% ipython --no-banner

In [1]: import numpy as np

In [2]: np.set_printoptions(precision=3, suppress=True, linewidth=140, legacy="1.25")

In [3]: arr = np.loadtxt("run5.csv", delimiter=",")

In [4]: arr
Out[4]: 
array([[ 0.807,  2.45 , -1.532],
       [-2.825,  1.002,  0.115],
       [-0.605, -1.412, -2.577]])

In [5]: th = np.radians(72)

In [6]: R = np.eye(3)

In [7]: R[2, 2] = R[1, 1] = np.cos(th)

In [8]: R[2, 1], R[1, 2] = -np.sin(th), np.sin(th)

In [9]: R
Out[9]: 
array([[ 1.   ,  0.   ,  0.   ],
       [ 0.   ,  0.309,  0.951],
       [ 0.   , -0.951,  0.309]])

In [10]: Y = arr @ R.T

In [11]: round(float(np.linalg.det(R)), 3), round(float(np.trace(R)), 3)
Out[11]: (1.0, 1.618)

In [12]: J = np.maximum(np.array([[3, 2],
    ...:     [3, 2],
    ...:     [-2, -3],
    ...:     [0, -2],
    ...:     [-3, 0],
    ...:     [0, 2],
    ...:     [0, 3],
    ...:     [1, 1],
    ...:     [-1, -2],
    ...:     [-3, -1],
    ...:     [1, -3],
    ...:     [3, -2],
    ...:     [0, -2],
    ...:     [3, 3],
    ...:     [3, 3],
    ...:     [3, 3],
    ...:     [-3, 3],
    ...:     [0, 3],
    ...:     [-3, -3],
    ...:     [3, -1],
    ...:     [3, -3],
    ...:     [-1, -3],
    ...:     [1, 1],
    ...:     [1, -1],
    ...:     [-1, -3],
    ...:     [-3, 0]]) @ np.array([[-2, -1, -1], [0, -1, 1]]) + np.array([2, 5, 0]), 0)

In [13]: J
Out[13]: 
array([[ 0,  0,  0],
       [ 0,  0,  0],
       [ 6, 10,  0],
       [ 2,  7,  0],
       [ 8,  8,  3],
       [ 2,  3,  2],
       [ 2,  2,  3],
       [ 0,  3,  0],
       [ 4,  8,  0],
       [ 8,  9,  2],
       [ 0,  7,  0],
       [ 0,  4,  0],
       [ 2,  7,  0],
       [ 0,  0,  0],
       [ 0,  0,  0],
       [ 0,  0,  0],
       [ 8,  5,  6],
       [ 2,  2,  3],
       [ 8, 11,  0],
       [ 0,  3,  0],
       [ 0,  5,  0],
       [ 4,  9,  0],
       [ 0,  3,  0],
       [ 0,  5,  0],
       [ 4,  9,  0],
       [ 8,  8,  3]])

In [14]: Xs = J - J.mean(axis=0)

In [15]: evecs = np.linalg.svd(Xs)[2][:1]

In [16]: Y = Xs - Xs @ evecs.T @ evecs

In [17]: round(float(np.linalg.norm(Y) / np.linalg.norm(Xs)), 3)
Out[17]: 0.461

In [18]: (Xs @ evecs.T).std(axis=0)
Out[18]: array([4.317])

In [19]: np.cov(Xs @ evecs.T, rowvar=False)
Out[19]: array(19.386)
